$ ipython --no-banner

In [1]: import numpy as np

In [2]: import numpy.linalg as la

In [3]: np.set_printoptions(suppress=True, linewidth=160)

In [4]: def tidy(a):
   ...:     return np.round(a, 2) + 0
   ...: 

In [5]: m1 = np.load("a.npy")

In [6]: m1
Out[6]: 
array([[-0.99,  0.79,  0.97, -0.97, -0.77],
       [-0.27,  1.  , -0.86, -0.27, -0.82],
       [ 0.93, -1.  , -0.53, -0.23, -0.77],
       [-0.86,  0.04, -0.94, -0.23, -0.1 ],
       [ 0.5 , -0.69,  0.78,  0.52,  0.73],
       [-0.7 , -1.  ,  0.98, -0.77,  0.37],
       [-0.98, -0.99,  1.  , -0.77,  0.85],
       [ 0.99, -0.92, -0.46,  0.45, -0.72],
       [-0.97,  0.83,  0.95, -0.97, -0.86],
       [-0.07,  0.63,  0.49, -0.97, -0.99],
       [-0.99,  0.99, -0.63, -0.98, -0.98],
       [-0.89,  0.62,  0.91, -0.83, -0.45],
       [ 0.84,  0.86,  0.26,  0.25, -0.41],
       [-0.62,  0.99, -0.49, -0.58, -0.79],
       [-0.24, -0.91, -0.35, -0.42, -0.38],
       [ 0.89,  0.97, -0.98, -0.14, -0.97],
       [ 0.82,  0.53, -0.86,  0.94,  0.86],
       [-0.77, -0.98,  1.  , -0.98, -0.74],
       [ 1.  , -0.81, -0.99,  0.99,  0.82],
       [-1.  , -0.43,  1.  , -0.95,  0.58],
       [-0.4 , -0.95,  0.69, -0.83, -0.74],
       [-0.86,  0.96,  0.95, -0.84, -0.6 ],
       [-0.75, -1.  , -0.2 ,  0.21,  0.85],
       [ 0.49,  1.  , -1.  ,  0.99,  0.81],
       [ 0.95,  0.98, -0.82,  0.58, -0.65],
       [ 1.  , -1.  ,  0.92,  0.8 ,  0.35],
       [-0.96, -1.  ,  0.98, -0.66,  0.86],
       [ 0.39,  0.99,  0.23, -0.8 , -0.97],
       [-0.81, -0.89,  0.5 , -0.71, -0.24],
       [-0.97,  1.  ,  0.17, -0.77, -0.54],
       [ 0.86,  1.  , -0.99,  0.71, -0.73],
       [ 0.64,  0.99, -0.99,  0.99,  0.96],
       [ 1.  , -0.93, -0.95,  0.99,  0.85],
       [-0.99, -0.97,  0.95,  0.44,  1.  ],
       [ 0.99, -0.4 , -0.77,  0.89,  0.18],
       [ 0.73, -0.69, -0.9 ,  0.86,  0.76],
       [-0.93,  0.63, -0.31, -0.46,  0.07],
       [ 0.8 ,  0.8 , -0.83,  0.79,  0.35],
       [ 0.98, -1.  ,  0.99,  0.26,  0.26],
       [-0.97,  1.  , -0.99,  0.  , -0.02],
       [-0.94, -1.  ,  0.9 , -0.62,  0.83],
       [ 1.  , -0.69,  0.25,  0.98,  0.89],
       [ 0.91, -0.9 ,  0.82,  0.17, -0.09],
       [-0.98,  0.67,  0.49, -0.79, -0.15]])

In [7]: d = la.norm(m1[:, None] - m1[None], axis=-1)

In [8]: d.shape
Out[8]: (44, 44)

In [9]: la.matrix_rank(d ** 2)
Out[9]: np.int64(7)

In [10]: la.norm(m1, axis=1).argmax()
Out[10]: np.int64(32)

In [11]: print(tidy(la.norm(m1[28], 1)), tidy(la.norm(m1[28], np.inf)))
3.15 0.89

In [12]: tidy(la.norm(m1[28] - m1[27]))
Out[12]: np.float64(2.36)

In [13]: tidy(la.norm(m1, axis=0))
Out[13]: array([5.59, 5.81, 5.29, 4.83, 4.6 ])

In [14]: rng = np.random.default_rng(156)

In [15]: labels = rng.permutation(5)

In [16]: Y = m1[:, labels] * rng.choice([-1, 1], 5)

In [17]: Y
Out[17]: 
array([[ 0.99,  0.97, -0.79,  0.77, -0.97],
       [ 0.27,  0.27, -1.  ,  0.82,  0.86],
       [-0.93,  0.23,  1.  ,  0.77,  0.53],
       [ 0.86,  0.23, -0.04,  0.1 ,  0.94],
       [-0.5 , -0.52,  0.69, -0.73, -0.78],
       [ 0.7 ,  0.77,  1.  , -0.37, -0.98],
       [ 0.98,  0.77,  0.99, -0.85, -1.  ],
       [-0.99, -0.45,  0.92,  0.72,  0.46],
       [ 0.97,  0.97, -0.83,  0.86, -0.95],
       [ 0.07,  0.97, -0.63,  0.99, -0.49],
       [ 0.99,  0.98, -0.99,  0.98,  0.63],
       [ 0.89,  0.83, -0.62,  0.45, -0.91],
       [-0.84, -0.25, -0.86,  0.41, -0.26],
       [ 0.62,  0.58, -0.99,  0.79,  0.49],
       [ 0.24,  0.42,  0.91,  0.38,  0.35],
       [-0.89,  0.14, -0.97,  0.97,  0.98],
       [-0.82, -0.94, -0.53, -0.86,  0.86],
       [ 0.77,  0.98,  0.98,  0.74, -1.  ],
       [-1.  , -0.99,  0.81, -0.82,  0.99],
       [ 1.  ,  0.95,  0.43, -0.58, -1.  ],
       [ 0.4 ,  0.83,  0.95,  0.74, -0.69],
       [ 0.86,  0.84, -0.96,  0.6 , -0.95],
       [ 0.75, -0.21,  1.  , -0.85,  0.2 ],
       [-0.49, -0.99, -1.  , -0.81,  1.  ],
       [-0.95, -0.58, -0.98,  0.65,  0.82],
       [-1.  , -0.8 ,  1.  , -0.35, -0.92],
       [ 0.96,  0.66,  1.  , -0.86, -0.98],
       [-0.39,  0.8 , -0.99,  0.97, -0.23],
       [ 0.81,  0.71,  0.89,  0.24, -0.5 ],
       [ 0.97,  0.77, -1.  ,  0.54, -0.17],
       [-0.86, -0.71, -1.  ,  0.73,  0.99],
       [-0.64, -0.99, -0.99, -0.96,  0.99],
       [-1.  , -0.99,  0.93, -0.85,  0.95],
       [ 0.99, -0.44,  0.97, -1.  , -0.95],
       [-0.99, -0.89,  0.4 , -0.18,  0.77],
       [-0.73, -0.86,  0.69, -0.76,  0.9 ],
       [ 0.93,  0.46, -0.63, -0.07,  0.31],
       [-0.8 , -0.79, -0.8 , -0.35,  0.83],
       [-0.98, -0.26,  1.  , -0.26, -0.99],
       [ 0.97, -0.  , -1.  ,  0.02,  0.99],
       [ 0.94,  0.62,  1.  , -0.83, -0.9 ],
       [-1.  , -0.98,  0.69, -0.89, -0.25],
       [-0.91, -0.17,  0.9 ,  0.09, -0.82],
       [ 0.98,  0.79, -0.67,  0.15, -0.49]])

In [18]: left, _, VT = la.svd(m1.T @ Y)

In [19]: labels
Out[19]: array([0, 3, 1, 4, 2])

In [20]: tidy(left @ VT)
Out[20]: 
array([[-1.,  0.,  0.,  0.,  0.],
       [ 0.,  0., -1.,  0.,  0.],
       [ 0.,  0.,  0.,  0., -1.],
       [ 0., -1.,  0.,  0.,  0.],
       [ 0.,  0.,  0., -1.,  0.]])

In [21]: F = np.loadtxt("m.csv", delimiter=",")

In [22]: F
Out[22]: 
array([[ -3.92,   5.82,   5.84,  10.72],
       [-10.42,  -0.75,  11.84,   8.08],
       [  2.94,   3.78,  -5.28,  -5.41],
       [  8.67,  10.28,  -6.27,   1.47],
       [ -0.54,   0.88,  -2.78, -12.29],
       [ -3.04,  -6.82,  -9.57,  -7.88],
       [ 10.  ,  12.08,   3.79,   4.49],
       [  0.93,  10.1 ,   8.14,   5.44],
       [ -0.64,  -5.91,   0.81,   0.24],
       [  0.45,  -0.09,   2.27,   3.44],
       [  0.73,  -7.45,  -8.45,   3.69],
       [  5.58,  -1.24,   4.8 ,  -2.59],
       [ -0.22,  -3.78, -12.48,  11.68],
       [  2.37,  -1.36,  -2.17,   0.53],
       [ -8.91,  -9.55,   2.8 ,  -5.98],
       [  0.83,  -8.84,  -1.67,  -7.44],
       [  1.47,  -2.06,   2.72,  -3.36],
       [ -4.89,  -2.82,  -6.28,  -3.68],
       [ -4.65,   0.74,  -0.04,   3.26],
       [ -5.39,  -9.43,  -5.43,  -0.94],
       [-10.07,   4.5 ,   7.46,   9.36],
       [  8.52,  -8.12, -11.31,   0.28],
       [  4.12,  -3.45,   2.38,  -1.79],
       [  0.6 ,  -6.14,  -2.4 ,   0.72],
       [  4.96,   7.29,   5.34,   5.65],
       [ -9.56,   8.21,   8.83,   9.7 ],
       [ -2.09,   3.09,  -0.91,   5.13],
       [ -7.46,  -8.75,   2.37,  -4.38],
       [  7.73,  -0.42,   1.65,  -2.39],
       [ -4.03,   7.18,  12.52,   7.15]])

In [23]: vec = np.array([2, -2, -1, -2])

In [24]: a = np.maximum(F @ vec, 0)

In [25]: tidy(np.tanh(F @ vec))
Out[25]: 
array([-1.  , -1.  ,  1.  ,  0.11,  1.  ,  1.  , -1.  , -1.  ,  1.  , -1.  ,  1.  ,  1.  , -1.  ,  1.  ,  1.  ,  1.  ,  1.  ,  1.  , -1.  ,  1.  , -1.  ,
        1.  ,  1.  ,  1.  , -1.  , -1.  , -1.  ,  1.  ,  1.  , -1.  ])

In [26]: np.flatnonzero(a > 1e-9)
Out[26]: array([ 2,  3,  4,  5,  8, 10, 11, 13, 14, 15, 16, 17, 19, 21, 22, 23, 27, 28])
